$ python -q
>>> import numpy as np
>>> np.set_printoptions(suppress=True, linewidth=120)
>>> def rnd(a):
...     return np.round(a, 3) + 0
... 
>>> mat = np.array([[14, -8, 14, 4, 2, 2],
...     [-7, 4, -7, -2, -1, -1],
...     [7, -4, 7, 2, 1, 1],
...     [-7, 4, -7, -2, -1, -1]])
>>> # row 3 repeats row 1
>>> np.allclose(mat[:-1].T @ np.linalg.lstsq(mat[:-1].T, mat[-1])[0], mat[-1])
True
>>> rnd(np.trace(np.linalg.pinv(mat) @ mat))
np.float64(1.0)
>>> np.unique(mat.round(6), axis=0).shape
(3, 6)
>>> np.linalg.lstsq(mat[:-1].T, mat[-1])[2]
np.int32(1)
>>> W0 = np.load("mat.npy")
>>> W0
array([[ 1, -1,  1],
       [ 1,  0,  0]])
>>> r0, g = W0[1], W0[0]
>>> r0 @ g
np.int64(1)
>>> r0 @ r0
np.int64(1)
>>> p = (r0 @ g) / (r0 @ r0) * r0
>>> (g - p) @ r0
np.float64(0.0)
>>> g - p
array([ 0., -1.,  1.])
>>> arr = np.load("m.npy")
>>> rnd(arr)
array([[-0.768, -0.524, -0.368],
       [ 0.384,  0.082, -0.92 ],
       [ 0.512, -0.848,  0.138]])
>>> vec = np.array([0, 4, 3])
>>> rnd(np.linalg.det(arr))
np.float64(1.0)
>>> rnd(np.sort(np.abs(np.degrees(np.angle(np.linalg.eigvals(arr))))))
array([  0.   , 140.708, 140.708])
>>> rnd(np.abs(np.linalg.eigvals(arr)))
array([1., 1., 1.])
>>> rnd(np.linalg.inv(arr))
array([[-0.768,  0.384,  0.512],
       [-0.524,  0.082, -0.848],
       [-0.368, -0.92 ,  0.138]])
>>> 3 - np.linalg.matrix_rank(arr - np.eye(3), tol=1e-8)
np.int64(1)
>>> rng = np.random.default_rng(2610)
>>> labels = rng.permutation(3)
>>> other = arr[:, labels] * rng.choice([-1, 1], 3)
>>> rnd(other)
array([[ 0.768,  0.524, -0.368],
       [-0.384, -0.082, -0.92 ],
       [-0.512,  0.848,  0.138]])
>>> U, _, VT = np.linalg.svd(arr.T @ other)
>>> rnd(np.linalg.lstsq(arr, other)[0])
array([[-1.,  0.,  0.],
       [ 0., -1.,  0.],
       [ 0.,  0.,  1.]])
>>> rnd(U @ VT)
array([[-1.,  0.,  0.],
       [ 0., -1.,  0.],
       [ 0.,  0.,  1.]])
>>> labels
array([0, 1, 2])
